% ipython --no-banner

In [1]: import numpy as np

In [2]: from numpy import linalg as LA

In [3]: np.set_printoptions(suppress=True, linewidth=140)

In [4]: rnd = lambda a: np.round(a, 1) + 0

In [5]: A = np.load("w.npy")

In [6]: A
Out[6]: 
array([[  5.9,   1.8,   7.7,   7.2],
       [  0.3,   0. ,   0.5,   0.1],
       [  6.9,   2.1,   9.8,   7.9],
       [ -3.2,  -1.6,  -4.5,  -4. ],
       [ -3.5,  -1.6,  -5.2,  -4.6],
       [ -1.2,   0.2,  -0.8,  -1.5],
       [ -9.5,  -3.6, -13. , -10.9],
       [  5.6,   1.5,   7.4,   7.1],
       [  4.7,   1.4,   5.9,   5.3],
       [ -8.1,  -2.9, -10.8,  -8.8],
       [ -7. ,  -2.1,  -9.9,  -8.9],
       [ 10.7,   3.9,  14.8,  12.2],
       [  0.4,  -0.1,   0.5,   1.2],
       [ 12. ,   3.5,  16.3,  13.9],
       [ -4.3,  -1.1,  -5.7,  -4.7],
       [ -0.1,  -0.2,  -0.1,  -0.1],
       [ -7.8,  -2.7,  -9.8,  -8.7],
       [ -8.9,  -2.8, -12.2, -10.2],
       [ -3.6,  -1.3,  -5.1,  -4.9],
       [ -5.7,  -2. ,  -7.6,  -6.8],
       [  5.7,   1.9,   7.6,   6.4],
       [  1.6,   0.5,   2.4,   2. ],
       [ -3.7,  -1.7,  -4.4,  -3.8],
       [  5.4,   1.8,   7. ,   5.8],
       [  2.6,   1.3,   4.5,   3.5],
       [-11.3,  -3.4, -14.2, -12.7],
       [  0.4,   0.7,   0.4,   0.3]])

In [7]: Uu, sig, vt = LA.svd(A)

In [8]: np.argmax(sig[:-1] / (sig[1:] + 1e-6)) + 1
Out[8]: np.int64(1)

In [9]: B = Uu[:, :1] @ np.diag(sig[:1]) @ vt[:1]

In [10]: LA.matrix_rank(A, rtol=0.05)
Out[10]: np.int64(1)

In [11]: rnd(np.abs(A - B).max())
Out[11]: np.float64(0.6)

In [12]: B = np.array([[-1.2, -1.8, 1.8, 0.4],
    ...:     [-0.1, -1.0, 2.1, -0.3],
    ...:     [-0.3, 2.2, -0.6, -2.5],
    ...:     [-1.7, -2.1, 1.1, -1.5],
    ...:     [-1.0, 1.0, 0.6, -1.5],
    ...:     [-0.1, -0.9, 2.4, -0.7],
    ...:     [0.1, 1.3, 0.5, 0.9],
    ...:     [-0.4, -0.3, 2.0, -1.5],
    ...:     [-0.8, -0.1, 2.9, -1.2],
    ...:     [-1.5, 0.2, 0.0, -0.4]])

In [13]: Z = np.array([[-0.5, 0.4, -1.4, -0.1, -0.1, 0.6, -0.4],
    ...:     [-0.7, 0.0, -0.6, 0.3, 0.9, -0.3, 1.5],
    ...:     [0.6, 0.9, -1.3, -0.1, 0.6, -1.7, -0.2],
    ...:     [0.6, -0.7, 0.4, -1.7, 2.2, -0.4, 0.9]])

In [14]: E = B @ Z

In [15]: rnd(E)
Out[15]: 
array([[ 3.2,  0.9,  0.6, -1.3,  0.5, -3.4, -2.2],
       [ 1.8,  2.1, -2.1,  0. , -0.3, -3.2, -2.2],
       [-3.2,  1.1, -1.1,  5. , -3.8,  1.2,  1.3],
       [ 2.1,  1.4,  1.6,  2. , -4.4, -1.7, -4. ],
       [-0.7,  1.2, -0.6,  2.9, -1.9, -1.3,  0.4],
       [ 1.7,  2.6, -2.7,  0.7, -0.9, -3.6, -2.4],
       [-0.1, -0.1, -1.2, -1.2,  3.4, -1.5,  2.6],
       [ 0.7,  2.7, -2.5,  2.3, -2.3, -2.9, -2. ],
       [ 1.5,  3.1, -3.1,  1.8, -0.9, -4.9, -1.5],
       [ 0.4, -0.3,  1.8,  0.9, -0.6, -0.8,  0.5]])

In [16]: # rows and columns are dependent

In [17]: W1 = np.array([[1, 0, 1, 1],
    ...:     [-3, 1, -1, -3],
    ...:     [-3, 0, 2, -3],
    ...:     [3, 1, -1, 0],
    ...:     [3, 3, 3, -1],
    ...:     [1, -3, -3, 1],
    ...:     [2, 2, 1, 1]])

In [18]: beta = np.array([5, 5, 5, 0])

In [19]: act = np.maximum(E @ W1 + beta, 0)

In [20]: rnd(act)
Out[20]: 
array([[ 0. , 11.7, 19.1,  0. ],
       [ 0. , 11.5,  7.1,  0. ],
       [ 9. ,  0. ,  0. ,  3.2],
       [ 0. ,  0. ,  0. ,  0. ],
       [ 4.8,  8.1,  0. ,  0. ],
       [ 0. , 11.5,  3.6,  0. ],
       [19.4, 23.8, 21.4,  1.6],
       [ 0. ,  7.8,  0. ,  0. ],
       [ 1.1, 18.9,  5.9,  0. ],
       [ 2.2,  7.4,  9.7,  0. ]])

In [21]: (act > 0).astype(int)
Out[21]: 
array([[0, 1, 1, 0],
       [0, 1, 1, 0],
       [1, 0, 0, 1],
       [0, 0, 0, 0],
       [1, 1, 0, 0],
       [0, 1, 1, 0],
       [1, 1, 1, 1],
       [0, 1, 0, 0],
       [1, 1, 1, 0],
       [1, 1, 1, 0]])

In [22]: (act > 0).mean(axis=0)
Out[22]: array([0.5, 0.8, 0.6, 0.2])

In [23]: LA.matrix_rank(act)
Out[23]: np.int64(4)

In [24]: Z = np.array([[0, 0], [1, 0], [3, 3], [2, 2]])

In [25]: (act @ Z).round(6).argmax(axis=1)
Out[25]: array([0, 0, 0, 0, 0, 0, 0, 0, 0, 0])

In [26]: [round(float(x), 1) for x in LA.svd(E, compute_uv=False)[:3]]
Out[26]: [13.6, 9.6, 6.9]

In [27]: rnd(LA.norm(E, 2) / LA.norm(E))
Out[27]: np.float64(0.7)

In [28]: LA.cond(E) > 100
Out[28]: np.True_

In [29]: data = np.loadtxt("mat.csv", delimiter=",")

In [30]: data
Out[30]: 
array([[-1.9, -1. , -1. ,  1. , -1. ,  2. , -1. , -1. ,  1. , -2. ,  2. , -2. ,  1. ],
       [ 2. , -1.9,  1. ,  2. , -1. , -2. ,  0. ,  0. ,  1. ,  2. , -1. , -1. ,  0. ],
       [-2. ,  1. , -1.9,  0. , -2. , -2. ,  2. ,  1. ,  2. , -1. , -1. ,  0. ,  2. ],
       [-1. ,  1. ,  0. , -0.9,  1. , -2. ,  0. ,  1. ,  1. ,  0. ,  1. ,  2. ,  1. ],
       [ 0. , -1. , -2. ,  1. , -1.9,  2. ,  0. ,  0. ,  0. ,  2. ,  0. , -1. ,  2. ],
       [ 2. , -2. , -1. ,  2. ,  2. , -0.9, -2. ,  2. ,  2. , -1. , -2. , -2. , -2. ],
       [ 1. , -1. ,  2. , -1. , -2. ,  1. , -0.9,  2. , -2. , -2. ,  0. ,  1. ,  1. ],
       [ 2. , -1. , -1. , -2. ,  1. , -2. , -2. ,  1.1,  1. ,  2. ,  1. , -2. , -2. ],
       [-1. ,  0. ,  1. , -2. ,  2. ,  1. ,  2. ,  1. ,  1.1,  1. ,  0. , -1. ,  0. ],
       [-2. ,  2. ,  1. ,  2. , -2. ,  0. , -2. ,  2. ,  2. ,  2.1,  1. , -1. ,  0. ],
       [-1. ,  1. ,  2. ,  2. ,  1. , -1. ,  1. , -2. , -1. , -1. , -0.9,  2. ,  0. ],
       [-1. , -2. , -2. ,  2. ,  0. ,  1. ,  1. ,  2. ,  0. ,  2. ,  2. ,  2.1, -2. ],
       [-2. , -1. , -1. ,  1. , -1. ,  2. , -1. , -1. ,  1. , -2. ,  2. , -2. ,  1.1]])

In [31]: rng = np.random.default_rng(517)

In [32]: B = data + rng.integers(-2, 3, (13, 12)) @ rng.integers(-2, 3, (12, 13))

In [33]: rnd(B)
Out[33]: 
array([[  5.1,  -1. ,  -6. ,  -1. ,  -9. ,  14. , -14. ,  -2. ,   3. ,   1. ,   0. ,   8. ,   6. ],
       [ -5. ,   2.1, -11. ,  -1. ,  -6. ,  -6. ,   9. ,  -7. ,  -2. , -13. ,  -8. , -17. ,   1. ],
       [ -3. ,   2. ,  -6.9,   5. ,  -9. ,  -8. ,  19. ,   0. ,  12. ,   0. , -16. ,  -4. ,   0. ],
       [ -2. ,   8. ,  -8. ,  -6.9,  -8. ,   2. ,  10. ,  -4. ,   1. , -12. ,  -6. ,  -3. ,   6. ],
       [ 12. ,   3. ,   7. ,   3. ,  -3.9,  13. ,   5. ,   5. ,   9. ,   8. ,   1. ,   8. ,   4. ],
       [ -2. ,  -5. ,   0. ,   6. ,  -1. ,  -1.9,  -2. ,   4. ,  13. ,  -1. ,  -4. ,  -6. ,   5. ],
       [  2. ,   8. ,   2. ,   0. ,  11. ,   5. ,  -2.9,  16. ,  -1. ,  12. ,  -6. ,   5. ,  -6. ],
       [ -3. ,   0. ,  -6. ,  -6. ,   0. ,  -3. ,  -3. ,  -1.9,  -6. ,   4. ,  -3. ,   3. ,   1. ],
       [ -9. ,  10. ,   7. ,   3. ,  25. ,  -5. ,   6. ,   4. ,   0.1,  10. ,  -1. , -10. ,  -3. ],
       [ -6. ,   0. ,   1. ,  -3. ,   4. ,   2. , -12. , -15. , -14. ,  -1.9,   9. ,  -2. ,   9. ],
       [ -2. , -11. ,  -2. ,  -1. ,  -7. ,   0. ,   1. , -18. , -13. , -10. ,   3.1,  -1. ,  11. ],
       [-10. , -15. ,   3. ,  -6. ,  -3. ,  -9. ,  -2. , -12. ,  -8. ,  -5. ,   7. ,  -8.9,   5. ],
       [-10. ,  -3. ,  -2. ,  -1. ,  -3. ,  -3. ,   2. , -14. ,  -6. ,  -1. ,   0. ,   7. ,  11.1]])

In [34]: np.abs(B - data).sum(axis=1)
Out[34]: array([ 70.,  93.,  75.,  79.,  77.,  42.,  76.,  42.,  88.,  84.,  84., 103.,  65.])

In [35]: LA.matrix_rank(B - data, tol=1e-8)
Out[35]: np.int64(12)

In [36]: mat = np.diag(np.array([4, -3, -2, 1, 3, 1, -1, 2, 1, 4, 5])) + 3 * np.eye(11, k=1) + 3 * np.eye(11, k=-1)

In [37]: mat
Out[37]: 
array([[ 4.,  3.,  0.,  0.,  0.,  0.,  0.,  0.,  0.,  0.,  0.],
       [ 3., -3.,  3.,  0.,  0.,  0.,  0.,  0.,  0.,  0.,  0.],
       [ 0.,  3., -2.,  3.,  0.,  0.,  0.,  0.,  0.,  0.,  0.],
       [ 0.,  0.,  3.,  1.,  3.,  0.,  0.,  0.,  0.,  0.,  0.],
       [ 0.,  0.,  0.,  3.,  3.,  3.,  0.,  0.,  0.,  0.,  0.],
       [ 0.,  0.,  0.,  0.,  3.,  1.,  3.,  0.,  0.,  0.,  0.],
       [ 0.,  0.,  0.,  0.,  0.,  3., -1.,  3.,  0.,  0.,  0.],
       [ 0.,  0.,  0.,  0.,  0.,  0.,  3.,  2.,  3.,  0.,  0.],
       [ 0.,  0.,  0.,  0.,  0.,  0.,  0.,  3.,  1.,  3.,  0.],
       [ 0.,  0.,  0.,  0.,  0.,  0.,  0.,  0.,  3.,  4.,  3.],
       [ 0.,  0.,  0.,  0.,  0.,  0.,  0.,  0.,  0.,  3.,  5.]])

In [38]: evals, V = LA.eigh(mat)

In [39]: x = np.array([-3, 0, 8, 3, 7, 3, -9, 4, -7, 3, -1])

In [40]: x @ mat @ x
Out[40]: np.float64(-180.0)

In [41]: rnd(LA.eigvalsh(mat[1:, 1:]))
Out[41]: array([-6.3, -4.8, -2.6, -1.7,  0.3,  2.1,  3.2,  5.4,  6.9,  8.3])

In [42]: (np.sign(V[:, -1].round(6)) == np.sign(V[0, -1].round(6))).astype(int)
Out[42]: array([1, 1, 1, 1, 1, 1, 1, 1, 1, 1, 1])

In [43]: W0 = np.load("out15.npy")

In [44]: W0
Out[44]: 
array([[12, -2,  3,  3,  3, -3,  3,  2,  1,  3, -1,  3],
       [-1,  6, -3,  1, -1, -3,  2,  3,  2, -1,  3,  1],
       [ 0,  2,  9,  1,  3, -1,  1,  1, -2,  2, -1,  1],
       [ 1,  0,  3,  9,  2,  3, -2, -1,  1,  3,  0, -1],
       [-1, -1, -2, -2,  8,  0, -3, -2, -1,  2,  1,  0],
       [-2, -3,  2,  2,  3, 17,  3,  3, -2,  2, -2,  0],
       [ 0, -1,  1, -1,  1, -3, -3,  2, -2,  0,  2, -1],
       [-3,  1,  0, -1, -3,  1,  2, 17, -2,  3,  3,  1],
       [-3, -3,  2,  2,  0,  2,  2,  3, -3, -1,  3,  3],
       [-1,  1,  1, -3, -1,  2,  3, -1, -1,  2,  1, -2],
       [ 2,  3, -1,  1,  1,  1,  1,  2, -3,  2, 10,  1],
       [ 3,  2,  2, -2, -2, -1,  2,  1,  3,  1, -2,  8]])

In [45]: u, g = W0[8], W0[6]

In [46]: u @ u
Out[46]: np.int64(71)

In [47]: p = (u @ g) / (u @ u) * u

In [48]: LA.matrix_rank(np.outer(u, g))
Out[48]: np.int64(1)

In [49]: rnd(g - p)
Out[49]: array([ 0.3, -0.7,  0.8, -1.2,  1. , -3.2, -3.2,  1.7, -1.7,  0.1,  1.7, -1.3])

In [50]: np.outer(u, g)
Out[50]: 
array([[ 0,  3, -3,  3, -3,  9,  9, -6,  6,  0, -6,  3],
       [ 0,  3, -3,  3, -3,  9,  9, -6,  6,  0, -6,  3],
       [ 0, -2,  2, -2,  2, -6, -6,  4, -4,  0,  4, -2],
       [ 0, -2,  2, -2,  2, -6, -6,  4, -4,  0,  4, -2],
       [ 0,  0,  0,  0,  0,  0,  0,  0,  0,  0,  0,  0],
       [ 0, -2,  2, -2,  2, -6, -6,  4, -4,  0,  4, -2],
       [ 0, -2,  2, -2,  2, -6, -6,  4, -4,  0,  4, -2],
       [ 0, -3,  3, -3,  3, -9, -9,  6, -6,  0,  6, -3],
       [ 0,  3, -3,  3, -3,  9,  9, -6,  6,  0, -6,  3],
       [ 0,  1, -1,  1, -1,  3,  3, -2,  2,  0, -2,  1],
       [ 0, -3,  3, -3,  3, -9, -9,  6, -6,  0,  6, -3],
       [ 0, -3,  3, -3,  3, -9, -9,  6, -6,  0,  6, -3]])

In [51]: np.allclose(W0 @ W0.T, W0.T @ W0)
Out[51]: False

In [52]: LA.determinant(W0)
---------------------------------------------------------------------------
AttributeError                            Traceback (most recent call last)
Cell In[52], line 1
----> 1 LA.determinant(W0)

AttributeError: module 'numpy.linalg' has no attribute 'determinant'

In [53]: np.allclose(W0, W0.T)
Out[53]: False

In [54]: np.trace(W0)
Out[54]: np.int64(92)

In [55]: B = np.array([[1, 2, 1],
    ...:     [1, 3, 1],
    ...:     [3, 1, 3],
    ...:     [0, 2, 3],
    ...:     [1, 3, 0],
    ...:     [1, 0, 0],
    ...:     [1, 1, 3],
    ...:     [0, 2, 0],
    ...:     [3, 2, 3],
    ...:     [1, 2, 0],
    ...:     [3, 0, 1],
    ...:     [2, 1, 3]])

In [56]: LA.matrix_rank(np.vstack([W0, B.T]))
Out[56]: np.int64(12)

In [57]: np.einsum("ij->j", W0)
Out[57]: array([ 7,  5, 17, 10, 14, 15, 11, 30, -9, 18, 17, 14])

In [58]: np.einsum("ik,kj->ji", W0, B)
Out[58]: 
array([[ 31,  10,  27,  17,  -1,  14,  -5,   6,   9,   5,  30,  30],
       [ 54,  23,  30,  32,   8,  11,  -5,  25,  -6,  -6,  21,  24],
       [ 48,  17,  31,  31, -25,   8, -17,   1,  15,  -5,  12,  42]])

In [59]: B = W0 + rng.integers(-2, 3, (12, 11)) @ rng.integers(-2, 3, (11, 12))

In [60]: B
Out[60]: 
array([[  6,   1,   8,   6,  10,   2, -16,  -6,  -7,   2,  -8,   9],
       [ -8,   6,  -4,   0,  -2,  -1, -13, -13,  -5,  -5,   0,   4],
       [ -8,  11,  15,  -3,  -5,  -2,  -8, -11,  -5, -11,  -5,   8],
       [ -3,   3,  10,  16, -10,  12,  -7,  -4,  -5,   5,   1,   7],
       [-11,  -5,  -1,  -2,   7,  -6,   0,  -7,   1,   6,   4,  -6],
       [ -6,   0,   8,   3,   4,  14,   5,  10,   2,  -9,  -6,   0],
       [ -9,   5,   7,   7,   1,  -1, -12,  -3, -10,   3,   7,  11],
       [ -6,  -5,   6,   5, -11,  -1,  20,  33,   2,  14,   3, -18],
       [ -8,   6,   9,   4,   1,  -1,   9,  16,   7,  -1,  -6,  -3],
       [ 11,  -4,  -3,  -5,  12,  19, -11,  -3,   8,   9, -14,   1],
       [  0,   7,   2,   6,  -5,   9,  -5,  -1,  -4,  -6,   8,  11],
       [  4,   3,  14,   1,  -9,   6,   5,  10,   6,   4, -10,   0]])

In [61]: rnd(LA.svd(B - W0, compute_uv=False))
Out[61]: array([58.9, 38.7, 32.9, 25.5, 20.5, 17.2,  9.6,  8. ,  4.7,  1.3,  0.5,  0. ])

In [62]: np.abs(B - W0).sum(axis=1)
Out[62]: array([ 78,  60,  84,  67,  45,  46,  73,  99,  72, 103,  58,  65])

In [63]: B - W0
Out[63]: 
array([[ -6,   3,   5,   3,   7,   5, -19,  -8,  -8,  -1,  -7,   6],
       [ -7,   0,  -1,  -1,  -1,   2, -15, -16,  -7,  -4,  -3,   3],
       [ -8,   9,   6,  -4,  -8,  -1,  -9, -12,  -3, -13,  -4,   7],
       [ -4,   3,   7,   7, -12,   9,  -5,  -3,  -6,   2,   1,   8],
       [-10,  -4,   1,   0,  -1,  -6,   3,  -5,   2,   4,   3,  -6],
       [ -4,   3,   6,   1,   1,  -3,   2,   7,   4, -11,  -4,   0],
       [ -9,   6,   6,   8,   0,   2,  -9,  -5,  -8,   3,   5,  12],
       [ -3,  -6,   6,   6,  -8,  -2,  18,  16,   4,  11,   0, -19],
       [ -5,   9,   7,   2,   1,  -3,   7,  13,  10,   0,  -9,  -6],
       [ 12,  -5,  -4,  -2,  13,  17, -14,  -2,   9,   7, -15,   3],
       [ -2,   4,   3,   5,  -6,   8,  -6,  -3,  -1,  -8,  -2,  10],
       [  1,   1,  12,   3,  -7,   7,   3,   9,   3,   3,  -8,  -8]])
